>>> import numpy as np
>>> np.set_printoptions(precision=2, suppress=True, linewidth=140)
>>> tidy = lambda a: np.round(a, 2) + 0
>>> K = np.loadtxt("layer3.csv", delimiter=",")
>>> K
array([[-1.8 ,  0.9 ,  0.2 , -2.  , -0.4 ,  0.2 ,  2.9 , -1.91],
       [ 1.6 , -1.5 , -1.5 ,  1.  ,  0.  ,  0.4 , -0.6 ,  3.01],
       [ 1.  ,  1.1 ,  1.4 , -2.3 , -0.5 , -0.2 ,  0.7 , -2.2 ],
       [-1.  , -0.2 , -0.6 ,  0.1 ,  0.4 , -0.5 , -0.7 ,  0.44],
       [ 0.5 , -2.  ,  1.2 ,  0.5 ,  0.  ,  0.  , -1.7 ,  4.01],
       [ 0.3 ,  0.  ,  0.6 ,  1.  ,  0.  ,  0.4 ,  1.1 ,  0.02],
       [-0.4 , -0.6 , -1.8 , -0.6 , -0.5 ,  0.8 , -1.1 ,  1.08],
       [ 0.  , -0.7 ,  0.3 , -0.7 , -0.3 ,  0.7 ,  0.6 ,  1.45],
       [-1.  ,  1.  , -0.8 ,  1.3 ,  0.2 , -0.4 , -0.9 , -2.11],
       [-0.7 ,  1.2 , -0.7 , -1.5 ,  0.4 , -3.1 ,  0.6 , -2.46],
       [ 1.8 ,  0.3 ,  1.2 , -1.2 ,  1.5 ,  1.3 ,  0.4 , -0.53],
       [ 0.6 ,  0.3 , -1.2 ,  0.3 ,  0.3 , -0.7 ,  0.7 , -0.51],
       [-0.9 , -0.1 , -0.5 , -0.8 ,  0.2 , -1.5 ,  0.2 ,  0.14],
       [ 0.3 , -1.1 , -1.1 ,  1.7 ,  0.1 ,  1.6 , -1.9 ,  2.15],
       [-0.8 , -0.8 ,  0.  , -1.9 , -0.1 ,  0.3 ,  0.9 ,  1.76],
       [ 0.5 , -0.4 , -1.  , -0.4 , -0.2 , -1.8 , -0.2 ,  0.85],
       [-0.2 , -2.9 ,  0.  ,  0.3 ,  0.7 , -0.6 ,  1.5 ,  5.7 ],
       [-1.6 , -0.2 ,  0.9 ,  0.2 , -1.6 ,  1.1 , -1.1 ,  0.29],
       [-0.1 ,  0.4 , -0.7 , -0.7 , -0.7 ,  0.5 , -2.8 , -0.81],
       [ 1.5 , -0.1 , -0.7 , -1.2 ,  0.9 , -1.6 , -0.5 ,  0.13],
       [ 1.5 ,  0.3 ,  0.4 ,  0.5 ,  2.2 , -0.3 , -0.3 , -0.62]])
>>> C = K[[4, 12]].astype(float)
>>> for _ in range(7):
...     idx = np.linalg.norm(K[:, None] - C, axis=-1).argmin(axis=1)
...     C = np.array([K[idx == j].mean(axis=0) for j in range(2)])
... 
>>> idx
array([1, 0, 1, 1, 0, 1, 1, 1, 1, 1, 1, 1, 1, 0, 1, 1, 0, 1, 1, 1, 1])
>>> np.bincount(idx)
array([ 4, 17])
>>> tidy(C)
array([[ 0.55, -1.88, -0.35,  0.88,  0.2 ,  0.35, -0.67,  3.72],
       [-0.06,  0.14, -0.18, -0.58,  0.11, -0.28,  0.03, -0.29]])
>>> cov = np.cov(K, rowvar=False)
>>> tidy(np.corrcoef(K[:, 7], K[:, 5])[0, 1])
np.float64(0.24)
>>> np.median(K, axis=0)
array([ 0.  , -0.1 , -0.5 , -0.4 ,  0.  ,  0.  , -0.2 ,  0.14])
